In [1]: import numpy as np

In [2]: np.set_printoptions(suppress=True, linewidth=120)

In [3]: def tidy(a):
   ...:     return np.round(a, 3) + 0
   ...: 

In [4]: arr = np.load("sample9.npy")

In [5]: arr
Out[5]: 
array([[ 0,  0, -1,  0, -3,  1, -1],
       [ 0, -2,  3,  2,  2,  3, -1],
       [ 0,  0,  2,  3, -2,  3,  0],
       [ 0,  0,  0,  3,  0,  0,  0],
       [ 0,  0,  0,  0,  3, -1,  1],
       [ 0,  0,  0,  0,  0,  3, -3],
       [ 0,  0,  0,  0,  0,  0,  1]])

In [6]: vec = np.array([2, 3, 0, 5, 3, 2, 1])

In [7]: arr @ np.ones(7)
Out[7]: array([-4.,  7.,  6.,  3.,  3.,  0.,  1.])

In [8]: print(np.einsum("ij,j->i", arr, vec))
[-8 15 15 15  8  3  1]

In [9]: print(arr * vec)
[[ 0  0  0  0 -9  2 -1]
 [ 0 -6  0 10  6  6 -1]
 [ 0  0  0 15 -6  6  0]
 [ 0  0  0 15  0  0  0]
 [ 0  0  0  0  9 -2  1]
 [ 0  0  0  0  0  6 -3]
 [ 0  0  0  0  0  0  1]]

In [10]: arr @ (2 * vec)
Out[10]: array([-16,  30,  30,  30,  16,   6,   2])

In [11]: arr @ vec
Out[11]: array([-8, 15, 15, 15,  8,  3,  1])

In [12]: np.sign((arr @ vec).round(6))
Out[12]: array([-1,  1,  1,  1,  1,  1,  1])

In [13]: (arr * vec).sum(axis=1)
Out[13]: array([-8, 15, 15, 15,  8,  3,  1])

In [14]: w1 = np.array([[3, 3, 3, 2, -1],
    ...:     [3, -2, 3, -3, -1],
    ...:     [2, 2, 1, 3, 2],
    ...:     [-1, -2, -2, 0, 1],
    ...:     [3, 2, 1, 2, -1],
    ...:     [3, 3, 0, 2, 2],
    ...:     [-1, 1, -3, -2, 1]])

In [15]: c = np.array([0, 2, 2, 1, 3])

In [16]: act = np.maximum(arr @ w1 + c, 0)

In [17]: act
Out[17]: 
array([[ 0,  0,  1,  0,  5],
       [14, 20,  0, 28, 16],
       [ 4,  5,  0,  9, 18],
       [ 0,  0,  0,  1,  6],
       [ 5,  6,  2,  3,  0],
       [12,  8, 11, 13,  6],
       [ 0,  3,  0,  0,  4]])

In [18]: basis = np.array([[5, 9, 3], [9, 7, 4], [3, 0, 7], [8, 7, 5], [2, 7, 6]])

In [19]: (act @ basis).round(6).argmax(axis=1)
Out[19]: array([2, 1, 1, 1, 0, 1, 1])

In [20]: M = np.load("out18.npy")

In [21]: print(M)
[[0 0 0 0 0 0 0 0 0]
 [0 5 0 0 0 0 0 0 0]
 [0 0 0 0 0 0 0 0 0]
 [0 0 0 1 0 0 0 0 0]
 [0 0 0 0 2 0 0 0 0]
 [0 0 0 0 0 1 0 0 0]
 [0 0 0 0 0 0 3 0 0]
 [0 0 0 0 0 0 0 2 0]
 [0 0 0 0 0 0 0 0 2]]

In [22]: tidy(np.linalg.norm(M, axis=0))
Out[22]: array([0., 5., 0., 1., 2., 1., 3., 2., 2.])

In [23]: print(M @ M.T)
[[ 0  0  0  0  0  0  0  0  0]
 [ 0 25  0  0  0  0  0  0  0]
 [ 0  0  0  0  0  0  0  0  0]
 [ 0  0  0  1  0  0  0  0  0]
 [ 0  0  0  0  4  0  0  0  0]
 [ 0  0  0  0  0  1  0  0  0]
 [ 0  0  0  0  0  0  9  0  0]
 [ 0  0  0  0  0  0  0  4  0]
 [ 0  0  0  0  0  0  0  0  4]]

In [24]: print(tidy(np.linalg.svd(M, compute_uv=False)))
[5. 3. 2. 2. 2. 1. 1. 0. 0.]

In [25]: E = np.load("w.npy")

In [26]: E
Out[26]: 
array([[0, 0, 1, 1],
       [0, 0, 1, 1],
       [1, 1, 0, 1],
       [1, 1, 1, 0]])

In [27]: print(np.linalg.matrix_power(E, 4))
[[10 10  9  9]
 [10 10  9  9]
 [ 9  9 15 14]
 [ 9  9 14 15]]

In [28]: (E + E.T) / 2
Out[28]: 
array([[0., 0., 1., 1.],
       [0., 0., 1., 1.],
       [1., 1., 0., 1.],
       [1., 1., 1., 0.]])

In [29]: np.allclose(E @ E.T, E.T @ E)
Out[29]: True

In [30]: tidy(np.linalg.det(E))
Out[30]: np.float64(0.0)

In [31]: (E - E.T) / 2
Out[31]: 
array([[0., 0., 0., 0.],
       [0., 0., 0., 0.],
       [0., 0., 0., 0.],
       [0., 0., 0., 0.]])

In [32]: vec = np.array([-2, 3, 2, 2])

In [33]: h1 = np.maximum(E @ vec, 0)

In [34]: np.flatnonzero(h1 > 1e-9)
Out[34]: array([0, 1, 2, 3])

In [35]: np.maximum(E @ (3 * vec), 0)
Out[35]: array([12, 12,  9,  9])

In [36]: tidy(np.tanh(E @ vec))
Out[36]: array([0.999, 0.999, 0.995, 0.995])

In [37]: E.T @ h1
Out[37]: array([ 6,  6, 11, 11])

In [38]: np.maximum(E @ vec, 0) - np.maximum(-E @ vec, 0)
Out[38]: array([4, 4, 3, 3])

In [39]: print(h1)
[4 4 3 3]

In [40]: t3 = np.stack([E, -2 * E, E[::-1]])

In [41]: tidy(np.linalg.norm(t3, axis=(1, 2)))
Out[41]: array([3.162, 6.325, 3.162])

In [42]: np.linalg.matrix_rank(t3.reshape(3, -1))
Out[42]: np.int64(2)

In [43]: print(np.einsum("bij,cij->bc", t3, t3))
[[ 10 -20   4]
 [-20  40  -8]
 [  4  -8  10]]

In [44]: tidy(np.linalg.det(t3))
Out[44]: array([0., 0., 0.])

In [45]: W0 = np.loadtxt("x.csv", delimiter=",")

In [46]: tidy(W0)
Out[46]: 
array([[ -4.991,   3.914,   2.302,  10.74 ,   3.291,  -7.827,   6.461,   2.545,   7.645],
       [  2.488,   6.026,   6.562,   0.203,  -0.47 ,   2.233,  -6.063,  -0.606,  -4.566],
       [ 13.171,  -3.428,  -1.219,  -6.154,   0.894,  11.4  ,   3.085,   4.47 ,  -0.332],
       [  1.846,   3.623,   3.058,   2.188,  -3.691,  -0.426,  -2.177,   3.441,  -1.995],
       [  9.211,   3.366,   9.318,  -4.909,   0.627,   5.427,  -6.209,  -2.106,  -7.081],
       [  9.171,   1.604,   8.89 ,  -3.248,   1.194,   2.712,  -2.352,  -1.125,  -4.366],
       [ 13.059,  -4.307,   7.484,  -2.74 ,   2.889,   0.117,   6.703,   1.226,   0.889],
       [  2.2  ,   4.932,  -1.794,  -0.93 ,  -5.819,   7.546,  -6.572,   5.086,  -4.552],
       [ -0.461,   4.489,  -2.629,   3.285,   5.027,   7.061,   1.197,   2.102,   4.15 ],
       [  0.548,   4.621,   3.075,   3.348,   4.151,   2.034,   0.195,   0.131,   1.889],
       [  0.981,   5.881,   3.67 ,   1.677,   2.884,   4.004,  -3.266,  -0.438,  -0.904],
       [ -0.953,   4.104,  11.407,   8.22 ,   8.626,  -9.561,   5.359,  -3.811,   5.239],
       [ 12.211,  -5.06 ,   5.178,  -1.497,   3.949,   0.341,   9.256,   2.274,   3.503],
       [  5.115,   3.228,   6.915,  -0.417,  -1.939,   0.328,  -3.346,   0.835,  -4.097],
       [  5.206,   3.383,   9.341,   0.218,   2.195,  -0.617,  -1.816,  -1.724,  -2.574],
       [ 16.148,  -4.225,   3.242,  -7.765,   3.978,  10.671,   3.625,   1.449,  -1.024],
       [ -2.281,   6.095,   2.77 ,   5.19 ,   0.481,  -0.746,  -1.696,   1.5  ,   0.736],
       [ 10.872,   1.665,   5.335,  -6.358,   1.712,   9.942,  -4.237,  -0.557,  -5.332],
       [  5.786,   2.103,   8.022,   0.106,  -2.046,  -2.029,  -1.591,   0.99 ,  -3.419],
       [  6.859,   1.708,   1.708,  -2.572,  -2.55 ,   6.159,  -2.642,   3.339,  -3.38 ],
       [  9.365,   4.517,  10.28 ,  -6.097,  -1.754,   5.92 ,  -9.601,  -2.236, -10.084],
       [  5.914,   4.375,   5.715,  -2.444,   4.528,   7.458,  -3.947,  -2.136,  -2.915],
       [  7.336,   0.133,   2.088,  -0.852,   9.015,   7.525,   4.914,  -0.465,   4.12 ],
       [  0.296,   0.7  ,   0.411,   6.654,   3.06 ,  -3.104,   7.8  ,   3.862,   7.096],
       [  5.813,  -0.317,   4.721,   1.64 ,  -0.051,  -2.046,   3.849,   2.787,   1.188],
       [  0.896,   2.33 ,   0.752,   4.524,   4.665,   1.138,   4.562,   2.006,   5.151],
       [  3.449,   2.128,   3.094,   2.147,   5.003,   2.35 ,   2.942,   0.54 ,   2.926],
       [  5.748,   5.07 ,   6.792,  -2.614,   4.559,   7.262,  -5.099,  -2.891,  -3.798],
       [ 10.71 ,  -0.887,   4.624,  -3.707,   4.764,   6.717,   2.35 ,   0.058,  -0.15 ],
       [  0.544,   5.32 ,   5.522,   3.206,   2.075,  -0.215,  -1.838,  -0.326,  -0.392],
       [  3.681,   2.201,   9.633,   2.945,  -4.366,  -7.985,  -0.586,   1.802,  -2.969],
       [ 13.144,  -2.126,   6.779,  -4.986,   5.169,   6.007,   2.987,  -0.726,  -0.833],
       [ 11.372,   0.078,  15.769,  -2.247,   9.046,  -1.84 ,   2.619,  -6.207,  -1.228],
       [  3.874,   0.325,  -0.335,   2.273,   2.407,   2.715,   4.847,   3.696,   4.017],
       [  3.883,   2.485,   4.912,   1.635,   3.275,   1.027,   1.276,   0.259,   0.944],
       [ -2.807,   5.273,   2.821,   6.71 ,   1.399,  -2.912,   0.875,   1.744,   2.779],
       [  0.075,   5.694,   1.704,   2.279,  -0.306,   3.339,  -3.527,   1.819,  -1.199],
       [  6.388,   4.814,  13.417,  -1.242,   7.416,   1.115,  -3.336,  -6.307,  -3.41 ],
       [  8.433,  -0.712,  14.479,   1.492,   2.926,  -8.801,   4.398,  -2.179,  -0.405],
       [ -3.99 ,   4.437,  -1.818,   7.914,   3.745,  -0.237,   4.203,   3.237,   6.756],
       [  1.252,   8.499,   8.359,   0.319,   6.976,   5.384,  -6.769,  -5.269,  -3.115],
       [  7.416,   3.082,   9.723,  -2.206,   1.681,   1.828,  -3.456,  -2.035,  -4.544]])

In [47]: cen = W0 - W0.mean(axis=0)

In [48]: vecs = np.linalg.svd(cen)[2][:5]

In [49]: B = cen - cen @ vecs.T @ vecs

In [50]: tidy(np.cov(cen @ vecs.T, rowvar=False))
Out[50]: 
array([[67.834,  0.   ,  0.   ,  0.   ,  0.   ],
       [ 0.   , 38.541,  0.   ,  0.   ,  0.   ],
       [ 0.   ,  0.   , 33.711,  0.   ,  0.   ],
       [ 0.   ,  0.   ,  0.   , 15.673,  0.   ],
       [ 0.   ,  0.   ,  0.   ,  0.   ,  0.   ]])

In [51]: tidy(B.std(axis=0))
Out[51]: array([0., 0., 0., 0., 0., 0., 0., 0., 0.])
